>>> import numpy as np
>>> np.set_printoptions(suppress=True, linewidth=100)
>>> def rnd(a):
...     return np.round(a, 2) + 0
... 
>>> J = np.array([[3, 4, 5, 6],
...     [7, 8, 9, 10],
...     [11, 12, 13, 14],
...     [15, 16, 17, 18],
...     [19, 20, 21, 22]])
>>> J
array([[ 3,  4,  5,  6],
       [ 7,  8,  9, 10],
       [11, 12, 13, 14],
       [15, 16, 17, 18],
       [19, 20, 21, 22]])
>>> rnd(np.trace(np.linalg.pinv(J) @ J))
np.float64(2.0)
>>> np.allclose(J[:-1].T @ np.linalg.lstsq(J[:-1].T, J[-1])[0], J[-1])
True
>>> U, s, Vt = np.linalg.svd(J)
>>> evecs = Vt[:(s > 1e-8).sum()]
>>> rng = np.random.default_rng(597792)
>>> vec = J[4] + 4 * J[2] + rng.integers(2) * np.eye(4)[1]
>>> vec
array([63., 69., 73., 78.])
>>> np.linalg.matrix_rank(np.vstack([J, vec]))
np.int64(3)
>>> rnd(evecs.T @ evecs)
array([[ 0.7,  0.4,  0.1, -0.2],
       [ 0.4,  0.3,  0.2,  0.1],
       [ 0.1,  0.2,  0.3,  0.4],
       [-0.2,  0.1,  0.4,  0.7]])
>>> np.linalg.cond(J) > 100
np.True_
>>> np.argsort(-np.linalg.norm(J, axis=0).round(6), kind="stable")[:3]
array([3, 2, 1])
>>> f, g = J[3], J[0]
>>> f @ g
np.int64(302)
>>> pr = (f @ g) / (f @ f) * f
>>> rnd(pr)
array([4.14, 4.42, 4.69, 4.97])
>>> rnd(np.linalg.norm(f + g) ** 2 + np.linalg.norm(f - g) ** 2)
np.float64(2360.0)
>>> np.outer(f, g)
array([[ 45,  60,  75,  90],
       [ 48,  64,  80,  96],
       [ 51,  68,  85, 102],
       [ 54,  72,  90, 108]])
>>> rnd((g - pr) @ f)
np.float64(0.0)
>>> def softmax(z):
...     e = np.exp(z - z.max(axis=-1, keepdims=True))
...     return e / e.sum(axis=-1, keepdims=True)
... 
>>> softmax(J).sum(axis=1)
array([1., 1., 1., 1., 1.])
>>> rnd(softmax(J[3]))
array([0.03, 0.09, 0.24, 0.64])
>>> scores = J @ J.T / np.sqrt(4)
>>> softmax(scores).round(6).argmax(axis=1)
array([4, 4, 4, 4, 4])
>>> softmax(scores)[3] @ J
array([19., 20., 21., 22.])
>>> rnd(softmax(scores + np.triu(np.full(scores.shape, -np.inf), 1)))
array([[1., 0., 0., 0., 0.],
       [0., 1., 0., 0., 0.],
       [0., 0., 1., 0., 0.],
       [0., 0., 0., 1., 0.],
       [0., 0., 0., 0., 1.]])
>>> A = np.loadtxt("out10.csv", delimiter=",")
>>> rnd(A)
array([[ 1.  , -0.53,  0.26,  2.  ],
       [ 1.  ,  0.76, -0.38,  2.  ],
       [ 1.  ,  2.93, -1.46,  2.  ],
       [ 1.  ,  0.7 , -0.35,  2.  ],
       [ 1.  ,  5.36, -2.68,  2.  ],
       [ 1.  ,  4.71, -2.35,  2.  ],
       [ 1.  ,  1.62, -0.81,  2.  ],
       [ 1.  ,  3.63, -1.82,  2.  ],
       [ 1.  ,  2.82, -1.41,  2.  ],
       [ 1.  , -0.46,  0.23,  2.  ],
       [ 1.  , -1.34,  0.67,  2.  ],
       [ 1.  , -0.31,  0.16,  2.  ],
       [ 1.  ,  0.92, -0.46,  2.  ],
       [ 1.  , -3.32,  1.66,  2.  ],
       [ 1.  ,  1.28, -0.64,  2.  ],
       [ 1.  ,  2.21, -1.11,  2.  ],
       [ 1.  ,  1.57, -0.79,  2.  ],
       [ 1.  ,  2.33, -1.17,  2.  ],
       [ 1.  ,  3.14, -1.57,  2.  ],
       [ 1.  ,  3.94, -1.97,  2.  ],
       [ 1.  ,  3.12, -1.56,  2.  ],
       [ 1.  , -0.31,  0.15,  2.  ],
       [ 1.  ,  1.3 , -0.65,  2.  ]])
>>> # looks like rank 2
>>> C2 = J.T @ J
>>> rnd(np.linalg.eigvalsh(C2)[::-1])
array([3785.77,    4.23,    0.  ,    0.  ])
>>> np.linalg.matrix_rank(C2)
np.int64(2)
